% python3 -q
>>> import numpy as np
>>> from numpy import linalg as LA
>>> np.set_printoptions(precision=1, suppress=True, linewidth=100, legacy="1.25")
>>> def tidy(a):
...     return np.round(a, 1) + 0
... 
>>> E = np.load("arr.npy")
>>> E
array([[6., 1., 1., 1., 1., 1., 1.],
       [1., 6., 1., 1., 1., 1., 1.],
       [1., 1., 6., 1., 1., 1., 1.],
       [1., 1., 1., 6., 1., 1., 1.],
       [1., 1., 1., 1., 6., 1., 1.],
       [1., 1., 1., 1., 1., 6., 1.],
       [1., 1., 1., 1., 1., 1., 6.]])
>>> x = np.ones(7)
>>> for _ in range(3):
...     x = E @ x
...     x /= LA.norm(x)
...     print(round(x @ E @ x, 1))
... 
12.0
12.0
12.0
>>> tidy(LA.eigvalsh(E)[-1])
12.0
>>> out = E / LA.norm(E, axis=1, keepdims=True)
>>> cov = out @ out.T
>>> tidy(LA.norm(out, axis=1))
array([1., 1., 1., 1., 1., 1., 1.])
>>> np.argwhere(np.triu(np.abs(cov) > 0.95, 1))
array([], shape=(0, 2), dtype=int64)
>>> (cov - 2 * np.eye(7)).round(6).argmax(axis=1)
array([1, 0, 0, 0, 0, 0, 0])
>>> tidy(cov[6])
array([0.4, 0.4, 0.4, 0.4, 0.4, 0.4, 1. ])
>>> low = LA.cholesky(E)
>>> LA.eigvalsh(E).min() > 0
True
>>> tidy(np.diag(low) ** 2)
array([6. , 5.8, 5.7, 5.6, 5.6, 5.5, 5.5])
>>> tidy(E / np.sqrt(np.outer(np.diag(E), np.diag(E))))
array([[1. , 0.2, 0.2, 0.2, 0.2, 0.2, 0.2],
       [0.2, 1. , 0.2, 0.2, 0.2, 0.2, 0.2],
       [0.2, 0.2, 1. , 0.2, 0.2, 0.2, 0.2],
       [0.2, 0.2, 0.2, 1. , 0.2, 0.2, 0.2],
       [0.2, 0.2, 0.2, 0.2, 1. , 0.2, 0.2],
       [0.2, 0.2, 0.2, 0.2, 0.2, 1. , 0.2],
       [0.2, 0.2, 0.2, 0.2, 0.2, 0.2, 1. ]])
>>> tidy(low @ low.T)
array([[6., 1., 1., 1., 1., 1., 1.],
       [1., 6., 1., 1., 1., 1., 1.],
       [1., 1., 6., 1., 1., 1., 1.],
       [1., 1., 1., 6., 1., 1., 1.],
       [1., 1., 1., 1., 6., 1., 1.],
       [1., 1., 1., 1., 1., 6., 1.],
       [1., 1., 1., 1., 1., 1., 6.]])
>>> tidy(LA.matrix_power(E, 2))
array([[42., 17., 17., 17., 17., 17., 17.],
       [17., 42., 17., 17., 17., 17., 17.],
       [17., 17., 42., 17., 17., 17., 17.],
       [17., 17., 17., 42., 17., 17., 17.],
       [17., 17., 17., 17., 42., 17., 17.],
       [17., 17., 17., 17., 17., 42., 17.],
       [17., 17., 17., 17., 17., 17., 42.]])
>>> E.inv()
Traceback (most recent call last):
  File "<python-input-21>", line 1, in <module>
    E.inv()
    ^^^^^
AttributeError: 'numpy.ndarray' object has no attribute 'inv'
>>> E @ E
array([[42., 17., 17., 17., 17., 17., 17.],
       [17., 42., 17., 17., 17., 17., 17.],
       [17., 17., 42., 17., 17., 17., 17.],
       [17., 17., 17., 42., 17., 17., 17.],
       [17., 17., 17., 17., 42., 17., 17.],
       [17., 17., 17., 17., 17., 42., 17.],
       [17., 17., 17., 17., 17., 17., 42.]])
>>> tidy(LA.det(E))
187500.0
>>> np.allclose(E @ E.T, E.T @ E)
True
>>> np.trace(E)
42.0
>>> (E + E.T) / 2
array([[6., 1., 1., 1., 1., 1., 1.],
       [1., 6., 1., 1., 1., 1., 1.],
       [1., 1., 6., 1., 1., 1., 1.],
       [1., 1., 1., 6., 1., 1., 1.],
       [1., 1., 1., 1., 6., 1., 1.],
       [1., 1., 1., 1., 1., 6., 1.],
       [1., 1., 1., 1., 1., 1., 6.]])
>>> Z = np.array([[2, 1, 1, 0, 2, 0, 0, 0],
...     [1, 2, 2, 0, 0, 0, 2, 1],
...     [1, 2, 1, 2, 2, 2, 1, 1],
...     [1, 2, 1, 1, 1, 2, 1, 2],
...     [1, 2, 2, 1, 2, 1, 0, 2],
...     [1, 0, 2, 0, 2, 1, 1, 0],
...     [1, 0, 0, 1, 0, 0, 1, 1],
...     [2, 2, 2, 0, 1, 2, 0, 1]])
>>> rng = np.random.default_rng(2612)
>>> X = (rng.random((41, 8)) < 0.25) @ Z
>>> X
array([[3, 2, 4, 0, 3, 3, 1, 1],
       [4, 3, 3, 0, 3, 2, 0, 1],
       [1, 2, 1, 2, 2, 2, 1, 1],
       [5, 3, 5, 2, 6, 2, 2, 3],
       [4, 4, 3, 3, 3, 4, 2, 3],
       [1, 2, 2, 1, 2, 1, 0, 2],
       [1, 2, 2, 1, 2, 1, 0, 2],
       [3, 4, 2, 4, 3, 4, 3, 4],
       [4, 6, 4, 3, 4, 6, 2, 4],
       [1, 0, 2, 0, 2, 1, 1, 0],
       [2, 4, 3, 2, 2, 2, 3, 2],
       [1, 2, 1, 2, 2, 2, 1, 1],
       [0, 0, 0, 0, 0, 0, 0, 0],
       [0, 0, 0, 0, 0, 0, 0, 0],
       [4, 4, 5, 4, 6, 4, 3, 4],
       [4, 5, 5, 1, 4, 1, 2, 3],
       [1, 2, 2, 0, 0, 0, 2, 1],
       [3, 4, 4, 1, 3, 3, 0, 3],
       [2, 2, 2, 0, 1, 2, 0, 1],
       [2, 2, 2, 0, 1, 2, 0, 1],
       [4, 6, 4, 3, 4, 6, 2, 4],
       [1, 2, 2, 1, 2, 1, 0, 2],
       [5, 5, 4, 1, 4, 4, 1, 3],
       [3, 2, 4, 0, 3, 3, 1, 1],
       [4, 6, 7, 3, 6, 4, 4, 4],
       [1, 0, 0, 1, 0, 0, 1, 1],
       [0, 0, 0, 0, 0, 0, 0, 0],
       [1, 2, 1, 1, 1, 2, 1, 2],
       [1, 2, 1, 2, 2, 2, 1, 1],
       [3, 4, 3, 4, 4, 3, 2, 4],
       [3, 2, 4, 0, 3, 3, 1, 1],
       [4, 6, 6, 1, 3, 3, 2, 4],
       [2, 2, 3, 1, 3, 3, 2, 2],
       [0, 0, 0, 0, 0, 0, 0, 0],
       [0, 0, 0, 0, 0, 0, 0, 0],
       [2, 4, 3, 1, 1, 2, 3, 3],
       [0, 0, 0, 0, 0, 0, 0, 0],
       [4, 4, 3, 2, 2, 4, 2, 4],
       [2, 2, 1, 3, 2, 2, 2, 2],
       [3, 1, 1, 1, 2, 0, 1, 1],
       [2, 2, 2, 1, 0, 0, 3, 2]])
>>> out = np.array([[2, 2], [1, -1], [0, 2], [3, -1], [-1, 1], [0, -3], [-2, -2]])
>>> np.einsum("ik,kj->ij", E, out)
array([[ 13.,   8.],
       [  8.,  -7.],
       [  3.,   8.],
       [ 18.,  -7.],
       [ -2.,   3.],
       [  3., -17.],
       [ -7., -12.]])
>>> out @ E
Traceback (most recent call last):
  File "<python-input-33>", line 1, in <module>
    out @ E
    ~~~~^~~
ValueError: matmul: Input operand 1 has a mismatch in its core dimension 0, with gufunc signature (n?,k),(k,m?)->(n?,m?) (size 7 is different from 2)
>>> E @ out
array([[ 13.,   8.],
       [  8.,  -7.],
       [  3.,   8.],
       [ 18.,  -7.],
       [ -2.,   3.],
       [  3., -17.],
       [ -7., -12.]])
>>> np.einsum("ij->j", E)
array([12., 12., 12., 12., 12., 12., 12.])
>>> cov = X.T @ X
>>> (X @ X.T).shape
(41, 41)
>>> LA.matrix_rank(cov)
8
>>> np.allclose(cov, cov.T)
True
>>> np.trace(cov), (X ** 2).sum()
(2146, 2146)
>>> cov
array([[295, 325, 317, 152, 288, 261, 152, 238],
       [325, 405, 368, 191, 325, 313, 186, 293],
       [317, 368, 377, 160, 327, 287, 174, 265],
       [152, 191, 160, 130, 168, 159, 104, 153],
       [288, 325, 327, 168, 317, 268, 154, 241],
       [261, 313, 287, 159, 268, 280, 142, 229],
       [152, 186, 174, 104, 154, 142, 116, 142],
       [238, 293, 265, 153, 241, 229, 142, 226]])
>>> tidy(LA.eigvalsh(cov)[::-1])
array([1963.8,   68.6,   38.5,   35.5,   17. ,   15.2,    5.9,    1.4])
>>> tidy(LA.svd(X, compute_uv=False) ** 2)
array([1963.8,   68.6,   38.5,   35.5,   17. ,   15.2,    5.9,    1.4])
>>> np.diag(cov)
array([295, 405, 377, 130, 317, 280, 116, 226])
>>> arr = np.loadtxt("out16.csv", delimiter=",")
>>> arr
array([[-6., -6.,  0.,  8.,  8.,  0.],
       [ 6., -3.,  6., -8.,  4., -8.],
       [ 3.,  3.,  3., -4., -4., -4.],
       [-8., -8.,  0.,  2.,  2.,  0.],
       [ 8., -4.,  8., -2.,  1., -2.],
       [ 4.,  4.,  4., -1., -1., -1.]])
>>> out = arr + rng.integers(-2, 3, (6, 5)) @ rng.integers(-2, 3, (5, 6))
>>> out
array([[ -3.,  -8.,   2.,   2.,   7.,   2.],
       [  4., -11.,   8.,   1.,   6., -12.],
       [  6.,   5.,  -1., -11.,  -7.,   0.],
       [  0.,  -4., -10.,  -1.,   5.,  -1.],
       [ 10.,  -7.,  10.,   2.,   5.,  -5.],
       [ 11.,   7.,   0., -11.,  -2.,   3.]])
>>> tidy(LA.svd(out - arr, compute_uv=False))
array([23.8, 11.9,  7.5,  4.2,  0.8,  0. ])
>>> tidy(np.abs(LA.eigvals(out)).max())
10.3
>>> tidy(np.sort(np.abs(LA.eigvals(out))))
array([ 8. ,  8. , 10.1, 10.1, 10.3, 10.3])
>>> assert out == out.T
Traceback (most recent call last):
  File "<python-input-52>", line 1, in <module>
    assert out == out.T
           ^^^^^^^^^^^^
ValueError: The truth value of an array with more than one element is ambiguous. Use a.any() or a.all()
>>> np.trace(out)
-8.0
>>> tidy(LA.det(out))
694084.0
>>> np.allclose(out @ out.T, out.T @ out)
False
>>> (out + out.T) / 2
array([[ -3. ,  -2. ,   4. ,   1. ,   8.5,   6.5],
       [ -2. , -11. ,   6.5,  -1.5,  -0.5,  -2.5],
       [  4. ,   6.5,  -1. , -10.5,   1.5,   0. ],
       [  1. ,  -1.5, -10.5,  -1. ,   3.5,  -6. ],
       [  8.5,  -0.5,   1.5,   3.5,   5. ,  -3.5],
       [  6.5,  -2.5,   0. ,  -6. ,  -3.5,   3. ]])
>>> LA.matrix_rank(arr)
6
>>> np.diff(arr, axis=0)
array([[ 12.,   3.,   6., -16.,  -4.,  -8.],
       [ -3.,   6.,  -3.,   4.,  -8.,   4.],
       [-11., -11.,  -3.,   6.,   6.,   4.],
       [ 16.,   4.,   8.,  -4.,  -1.,  -2.],
       [ -4.,   8.,  -4.,   1.,  -2.,   1.]])
>>> tidy(LA.norm(arr))
29.0
>>> arr - arr[0]
array([[  0.,   0.,   0.,   0.,   0.,   0.],
       [ 12.,   3.,   6., -16.,  -4.,  -8.],
       [  9.,   9.,   3., -12., -12.,  -4.],
       [ -2.,  -2.,   0.,  -6.,  -6.,   0.],
       [ 14.,   2.,   8., -10.,  -7.,  -2.],
       [ 10.,  10.,   4.,  -9.,  -9.,  -1.]])
>>> arr.sum(axis=1)
array([  4.,  -3.,  -3., -12.,   9.,   9.])
>>> arr.sum(axis=0)
array([  7., -14.,  21.,  -5.,  10., -15.])
>>> np.unravel_index(np.abs(arr).argmax(), arr.shape)
(0, 3)
>>> LA.rank(arr)
Traceback (most recent call last):
  File "<python-input-64>", line 1, in <module>
    LA.rank(arr)
    ^^^^^^^
AttributeError: module 'numpy.linalg' has no attribute 'rank'
